$ python -q
>>> import numpy as np
>>> np.set_printoptions(precision=3, suppress=True, linewidth=140)
>>> def rnd(a):
...     return np.round(a, 3) + 0
... 
>>> feats = np.load("sample13.npy")
>>> feats
array([[ 0,  0],
       [ 2, -2]])
>>> hat = np.triu(np.array([[2, 0], [3, 2]]), 1) + np.eye(2)
>>> B = hat @ feats @ np.linalg.inv(hat)
>>> np.linalg.matrix_rank(B)
np.int64(1)
>>> hat @ feats - feats @ hat
array([[0., 0.],
       [0., 0.]])
>>> print(np.poly(B))
[1. 2. 0.]
>>> B
array([[ 0.,  0.],
       [ 2., -2.]])
>>> F = np.array([[2, 6, 4, 0, 0, 0],
...     [-4, -6, 6, 0, 0, 0],
...     [-6, -6, 0, 0, 0, 0],
...     [0, 0, 0, 2, 6, 4],
...     [0, 0, 0, -4, -6, 6],
...     [0, 0, 0, -6, -6, 0]])
>>> # 2 groups of indices that never mix
>>> x = np.array([2, 3, 3, 3, 0, 2])
>>> a = np.maximum(F @ x, 0)
>>> F.T @ a
array([ 68, 204, 136,  28,  84,  56])
>>> print(np.maximum(F @ x, 0) - np.maximum(-F @ x, 0))
[ 34  -8 -30  14   0 -18]
>>> F * (a > 1e-9)[:, None]
array([[2, 6, 4, 0, 0, 0],
       [0, 0, 0, 0, 0, 0],
       [0, 0, 0, 0, 0, 0],
       [0, 0, 0, 2, 6, 4],
       [0, 0, 0, 0, 0, 0],
       [0, 0, 0, 0, 0, 0]])
>>> arr = np.loadtxt("block11.csv", delimiter=",")
>>> arr
array([[-7.402, -7.273, -6.521],
       [-6.278, -6.449, -6.521],
       [ 0.46 ,  0.125,  0.575],
       [-0.423, -0.134,  0.032],
       [ 0.365,  0.28 , -0.205],
       [-0.619, -1.404, -1.137],
       [ 1.124,  1.784,  1.283],
       [-4.149, -4.281, -3.753],
       [ 4.747,  5.261,  5.017],
       [ 0.946,  0.853,  0.633],
       [-0.102,  0.301, -0.255],
       [-4.042, -3.759, -3.336],
       [-6.048, -5.441, -4.9  ],
       [ 2.248,  1.804,  2.124],
       [ 0.707,  0.868,  0.921],
       [ 0.195, -0.898, -0.363],
       [-1.629, -1.217, -1.205],
       [-1.314, -1.133, -0.908],
       [ 1.191,  0.825,  1.362]])
>>> feats.reshape(-1, 2)
array([[ 0,  0],
       [ 2, -2]])
>>> feats.reshape(2, -1)
array([[ 0,  0],
       [ 2, -2]])
>>> T = feats.reshape(2, 2, -1)
>>> print(np.einsum("ihd,ihd->ih", T, T))
[[0 0]
 [4 4]]
>>> T.transpose(1, 0, 2)
array([[[ 0],
        [ 2]],

       [[ 0],
        [-2]]])
>>> print(np.swapaxes(T, 1, 2)[0])
[[0 0]]
>>> T.sum(axis=1)
array([[0],
       [0]])
>>> Xs = (arr - arr.mean(axis=0)) / arr.std(axis=0)
>>> print(rnd(Xs.std(axis=0)))
[1. 1. 1.]
>>> beta = np.linalg.lstsq(np.delete(Xs, 2, axis=1), Xs[:, 2])[0]
>>> np.abs(beta).argmax()
np.int64(1)
>>> C = arr[[8, 7]].astype(float)
>>> for _ in range(7):
...     lab = np.linalg.norm(arr[:, None] - C, axis=-1).argmin(axis=1)
...     C = np.array([arr[lab == j].mean(axis=0) for j in range(2)])
... 
>>> lab
array([1, 1, 0, 0, 0, 0, 0, 1, 0, 0, 0, 1, 1, 0, 0, 0, 0, 0, 0])
>>> rnd(C)
array([[ 0.564,  0.522,  0.562],
       [-5.584, -5.441, -5.006]])
>>> print(np.abs(C[1] - C[0]).argmax())
0
